% ipython --no-banner

In [1]: import numpy as np

In [2]: np.set_printoptions(suppress=True, linewidth=100)

In [3]: rd = lambda a: np.round(a, 3) + 0

In [4]: J = np.array([[3, -5, -5], [-1, 5, 1], [3, 5, -5]])

In [5]: J[:, 0] = 5 * J[:, 2]

In [6]: J
Out[6]: 
array([[-25,  -5,  -5],
       [  5,   5,   1],
       [-25,   5,  -5]])

In [7]: np.unravel_index(np.abs(J).argmax(), J.shape)
Out[7]: (np.int64(0), np.int64(0))

In [8]: np.abs(J).max()
Out[8]: np.int64(25)

In [9]: rd(np.linalg.svd(J, compute_uv=False))
Out[9]: array([36.421,  8.63 ,  0.   ])

In [10]: np.count_nonzero(J)
Out[10]: np.int64(9)

In [11]: J[3]
---------------------------------------------------------------------------
IndexError                                Traceback (most recent call last)
Cell In[11], line 1
----> 1 J[3]

IndexError: index 3 is out of bounds for axis 0 with size 3

In [12]: J.shape
Out[12]: (3, 3)

In [13]: J.sum(axis=1)
Out[13]: array([-35,  11, -25])

In [14]: rd(J.mean(axis=0))
Out[14]: array([-15.   ,   1.667,  -3.   ])

In [15]: np.linalg.matrix_rank(J)
Out[15]: np.int64(2)

In [16]: np.linalg.lstsq(J[:-1].T, J[-1])[2]
Out[16]: np.int32(2)

In [17]: print(rd(np.trace(np.linalg.pinv(J) @ J)))
2.0

In [18]: np.unique(J.round(6), axis=0).shape
Out[18]: (3, 3)

In [19]: print(np.allclose(J[:-1].T @ np.linalg.lstsq(J[:-1].T, J[-1])[0], J[-1]))
True

In [20]: M2 = np.array([[-4, 4, -2], [-4, -2, 5], [5, 4, 0]])

In [21]: X = M2 - M2.T

In [22]: print(X)
[[ 0  8 -7]
 [-8  0  1]
 [ 7 -1  0]]

In [23]: vec = np.array([-1, 1, -1])

In [24]: print(rd(np.linalg.eigvals(X).real))
[0. 0. 0.]

In [25]: Q = np.linalg.solve(np.eye(3) - X, np.eye(3) + X)

In [26]: print(rd(np.linalg.det(Q)))
1.0

In [27]: np.linalg.lstsq(X[:-1].T, X[-1])[2]
Out[27]: np.int32(2)

In [28]: rd(np.trace(np.linalg.pinv(X) @ X))
Out[28]: np.float64(2.0)

In [29]: rd(X @ np.linalg.pinv(X) @ X)
Out[29]: 
array([[ 0.,  8., -7.],
       [-8.,  0.,  1.],
       [ 7., -1.,  0.]])

In [30]: np.abs(np.diag(np.linalg.qr(X)[1])) > 1e-9
Out[30]: array([ True,  True, False])

In [31]: U, s, VT = np.linalg.svd(X)

In [32]: rd(s)
Out[32]: array([10.677, 10.677,  0.   ])

In [33]: np.argmax(s[:-1] / (s[1:] + 1e-6)) + 1
Out[33]: np.int64(2)

In [34]: M2 = U[:, :2] @ np.diag(s[:2]) @ VT[:2]

In [35]: rd(np.linalg.norm(X - M2, 2)), rd(s[2])
Out[35]: (np.float64(0.0), np.float64(0.0))

In [36]: rd(M2)
Out[36]: 
array([[ 0.,  8., -7.],
       [-8.,  0.,  1.],
       [ 7., -1.,  0.]])

In [37]: W0 = np.load("test19.npy")

In [38]: W0
Out[38]: 
array([[-1.,  0.,  0.,  0.],
       [ 0.,  1.,  0.,  0.],
       [ 0.,  0.,  1.,  0.],
       [ 0.,  0.,  0., -1.]])

In [39]: U, s, VT = np.linalg.svd(X)

In [40]: V = VT[:(s > 1e-8).sum()]

In [41]: rng = np.random.default_rng(24)

In [42]: vec = X[0] + -1 * X[2] + rng.integers(2) * np.eye(3)[1]

In [43]: print(vec)
[-7.  9. -7.]

In [44]: rd(V.T @ V)
Out[44]: 
array([[ 0.991, -0.061, -0.07 ],
       [-0.061,  0.57 , -0.491],
       [-0.07 , -0.491,  0.439]])

In [45]: np.linalg.matrix_rank(np.vstack([X, vec]))
Out[45]: np.int64(2)

In [46]: print(rd(np.linalg.norm(vec - V.T @ V @ vec)))
0.0
